% ipython --no-banner

In [1]: import numpy as np

In [2]: np.set_printoptions(precision=2, suppress=True, linewidth=160, sign=" ")

In [3]: E = np.array([[0, 3, 3, 0, 0, 2, 3],
   ...:     [3, 0, 3, 3, 0, 0, 2],
   ...:     [3, 3, 0, 3, 3, 0, 0],
   ...:     [0, 3, 3, 0, 3, 3, 0],
   ...:     [0, 0, 3, 3, 0, 3, 3],
   ...:     [2, 0, 0, 3, 3, 0, 3],
   ...:     [3, 2, 0, 0, 3, 3, 0]])

In [4]: x = np.array([-1, -1, -1, -1, 1, 0, -1])

In [5]: h1 = np.maximum(E @ x, 0)

In [6]: np.tanh(E @ x)
Out[6]: array([-1.  , -1.  , -1.  , -1.  , -1.  , -1.  , -0.96])

In [7]: np.maximum(E @ (3 * x), 0)
Out[7]: array([ 0,  0,  0,  0,  0,  0,  0])

In [8]: np.flatnonzero(h1 > 1e-9)
Out[8]: array([], dtype=int64)

In [9]: np.maximum(E @ x, 0) - np.maximum(-E @ x, 0)
Out[9]: array([ -9, -11,  -6,  -3,  -9,  -5,  -2])

In [10]: evals, vecs = np.linalg.eigh(E)

In [11]: np.linalg.eigvalsh(E @ E)
Out[11]: array([   2.29,    4.84,    6.52,    8.66,   37.7 ,   40.82,  131.17])

In [12]: np.linalg.svd(E, compute_uv=False)
Out[12]: array([ 11.45,   6.39,   6.14,   2.94,   2.55,   2.2 ,   1.51])

In [13]: np.abs(vecs[:, -1])
Out[13]: array([ 0.36,  0.37,  0.4 ,  0.4 ,  0.4 ,  0.37,  0.36])

In [14]: O, vecs = np.linalg.qr(E[:, :5])[0], np.linalg.qr(E[:, 5:])[0]

In [15]: sig = np.linalg.svd(O.T @ vecs, compute_uv=False)

In [16]: np.degrees(np.arccos(sig.clip(0, 1)))
Out[16]: array([ 27.78,  40.77])

In [17]: (sig > 0.9).sum()
Out[17]: np.int64(0)

In [18]: sig
Out[18]: array([ 0.88,  0.76])

In [19]: round(np.linalg.norm(O @ O.T - vecs @ vecs.T, 2), 2)
Out[19]: np.float64(1.0)
